In [1]: import numpy as np

In [2]: from numpy import linalg as LA

In [3]: np.set_printoptions(precision=2, suppress=True, linewidth=140, legacy="1.25")

In [4]: A2 = np.array([[0, 5], [-8, 7]])

In [5]: feats = np.kron(np.eye(2, dtype=int), A2)

In [6]: feats
Out[6]: 
array([[ 0,  5,  0,  0],
       [-8,  7,  0,  0],
       [ 0,  0,  0,  5],
       [ 0,  0, -8,  7]])

In [7]: # splits into 2 blocks

In [8]: proj = np.triu(np.array([[5, 4, 3, 0], [4, 5, 0, 5], [5, 3, 0, 5], [5, 3, 2, 2]]), 1) + np.eye(4)

In [9]: A2 = proj @ feats @ LA.inv(proj)

In [10]: np.trace(A2), np.trace(feats)
Out[10]: (14.0, 14)

In [11]: np.poly(A2)
Out[11]: array([   1.,  -14.,  129., -560., 1600.])

In [12]: mat = np.load("out16.npy")

In [13]: mat
Out[13]: 
array([[2., 3., 2., 0., 0., 0., 0.],
       [2., 1., 3., 0., 0., 0., 0.],
       [0., 1., 3., 0., 0., 0., 0.],
       [0., 0., 0., 0., 1., 2., 3.],
       [0., 0., 0., 0., 3., 2., 0.],
       [0., 0., 0., 3., 0., 1., 1.],
       [0., 0., 0., 1., 1., 3., 1.]])

In [14]: # splits into 2 blocks

In [15]: T = np.stack([mat, 3 * mat, mat[::-1]])

In [16]: LA.norm(T, axis=(1, 2))
Out[16]: array([ 9.54, 28.62,  9.54])

In [17]: LA.matrix_rank(T)
Out[17]: array([7, 7, 7])

In [18]: T.sum(axis=0)
Out[18]: 
array([[ 8., 12.,  8.,  1.,  1.,  3.,  1.],
       [ 8.,  4., 12.,  3.,  0.,  1.,  1.],
       [ 0.,  4., 12.,  0.,  3.,  2.,  0.],
       [ 0.,  0.,  0.,  0.,  5., 10., 15.],
       [ 0.,  1.,  3.,  0., 12.,  8.,  0.],
       [ 2.,  1.,  3., 12.,  0.,  4.,  4.],
       [ 2.,  3.,  2.,  4.,  4., 12.,  4.]])

In [19]: T.shape
Out[19]: (3, 7, 7)

In [20]: (T @ mat.T).shape
Out[20]: (3, 7, 7)

In [21]: x0 = np.array([-6, 1, -5, -9, 7, 6, 9])

In [22]: rhs = mat @ x0

In [23]: coef, lr = np.zeros(7), 1 / LA.norm(mat, 2) ** 2

In [24]: for i in range(6):
    ...:     coef -= lr * mat.T @ (mat @ coef - rhs)
    ...:     if i % 1 == 0: print(i, round(LA.norm(mat @ coef - rhs), 2))
    ...: 
0 28.36
1 22.18
2 17.73
3 14.42
4 11.93
5 10.04

In [25]: coef
Out[25]: array([-3.03, -1.92, -4.7 , -6.5 ,  6.74,  6.74,  6.52])

In [26]: r0 = np.array([4, 1, 0, 1, 3, 2, 2])

In [27]: A2 = mat + np.outer(r0, np.eye(7)[2])

In [28]: LA.matrix_rank(LA.inv(A2) - LA.inv(mat), tol=1e-8)
Out[28]: 1

In [29]: A2
Out[29]: 
array([[2., 3., 6., 0., 0., 0., 0.],
       [2., 1., 4., 0., 0., 0., 0.],
       [0., 1., 3., 0., 0., 0., 0.],
       [0., 0., 1., 0., 1., 2., 3.],
       [0., 0., 3., 0., 3., 2., 0.],
       [0., 0., 2., 3., 0., 1., 1.],
       [0., 0., 2., 1., 1., 3., 1.]])

In [30]: np.round(LA.det(A2) / LA.det(mat), 2), round(float(1 + LA.solve(mat, r0)[2]), 2)
Out[30]: (0.57, 0.57)

In [31]: LA.matrix_rank(A2 - mat)
Out[31]: 1

In [32]: r0, g = mat[5], mat[0]

In [33]: r0 @ g
Out[33]: 0.0

In [34]: p = (r0 @ g) / (r0 @ r0) * r0

In [35]: round(LA.norm(r0 + g) ** 2 + LA.norm(r0 - g) ** 2, 2)
Out[35]: 56.0

In [36]: g - p
Out[36]: array([2., 3., 2., 0., 0., 0., 0.])

In [37]: (g - p) @ r0
Out[37]: 0.0
